$ python -q
>>> import numpy as np
>>> np.set_printoptions(suppress=True, linewidth=120)
>>> B = np.array([[-3], [-1], [3], [-3]])
>>> m1 = np.block([[np.zeros((4, 4)), B], [B.T, np.zeros((1, 1))]])
>>> print(m1)
[[ 0.  0.  0.  0. -3.]
 [ 0.  0.  0.  0. -1.]
 [ 0.  0.  0.  0.  3.]
 [ 0.  0.  0.  0. -3.]
 [-3. -1.  3. -3.  0.]]
>>> # columns 0 and 3 are equal
>>> Uu, s, Vt = np.linalg.svd(m1)
>>> print(np.argmax(s[:-1] / (s[1:] + 1e-6)) + 1)
2
>>> B = Uu[:, :2] @ np.diag(s[:2]) @ Vt[:2]
>>> print(round(float(np.abs(m1 - B).max()), 3))
0.0
>>> print(np.round(np.linalg.norm(m1 - B) / np.linalg.norm(m1), 3))
0.0
>>> print(B.round(3))
[[ 0.  0.  0.  0. -3.]
 [ 0.  0.  0.  0. -1.]
 [ 0.  0.  0.  0.  3.]
 [ 0.  0.  0.  0. -3.]
 [-3. -1.  3. -3.  0.]]
>>> print(np.round(np.linalg.matrix_power(B, 4), 3))
[[ 252.   84. -252.  252.    0.]
 [  84.   28.  -84.   84.    0.]
 [-252.  -84.  252. -252.    0.]
 [ 252.   84. -252.  252.    0.]
 [   0.    0.    0.    0.  784.]]
>>> print(np.round(np.abs(np.linalg.eigvals(B)).max(), 3))
5.292
>>> print(np.trace(B))
0.0
>>> print(np.round((B + B.T) / 2, 3))
[[ 0.  0.  0.  0. -3.]
 [ 0.  0.  0.  0. -1.]
 [ 0.  0.  0.  0.  3.]
 [ 0.  0.  0.  0. -3.]
 [-3. -1.  3. -3.  0.]]
>>> Uu, s, Vt = np.linalg.svd(m1)
>>> vecs = Vt[:(s > 1e-8).sum()]
>>> rng = np.random.default_rng(741)
>>> x0 = m1[0] + -1 * m1[2] + rng.integers(2) * np.eye(5)[3]
>>> print(x0)
[ 0.  0.  0.  1. -6.]
>>> print(np.round(vecs.T @ vecs, 3))
[[ 0.321  0.107 -0.321  0.321  0.   ]
 [ 0.107  0.036 -0.107  0.107  0.   ]
 [-0.321 -0.107  0.321 -0.321  0.   ]
 [ 0.321  0.107 -0.321  0.321  0.   ]
 [ 0.     0.     0.     0.     1.   ]]
>>> print(np.round(np.diag(vecs.T @ vecs), 3))
[0.321 0.036 0.321 0.321 1.   ]
>>> print(np.linalg.matrix_rank(np.vstack([m1, x0])))
3
>>> P = np.triu(np.array([[-1, -5, -4, -4, 3],
...     [-4, -2, -2, -3, -2],
...     [-1, 4, -4, -3, 1],
...     [2, -4, 5, 3, -1],
...     [2, -3, 1, 3, -4]]), 1) + np.eye(5)
>>> B = P @ m1 @ np.linalg.inv(P)
>>> print(np.round(np.poly(B), 3) + 0)
[  1.   0. -28.   0.   0.   0.]
>>> print(np.linalg.matrix_rank(B))
2
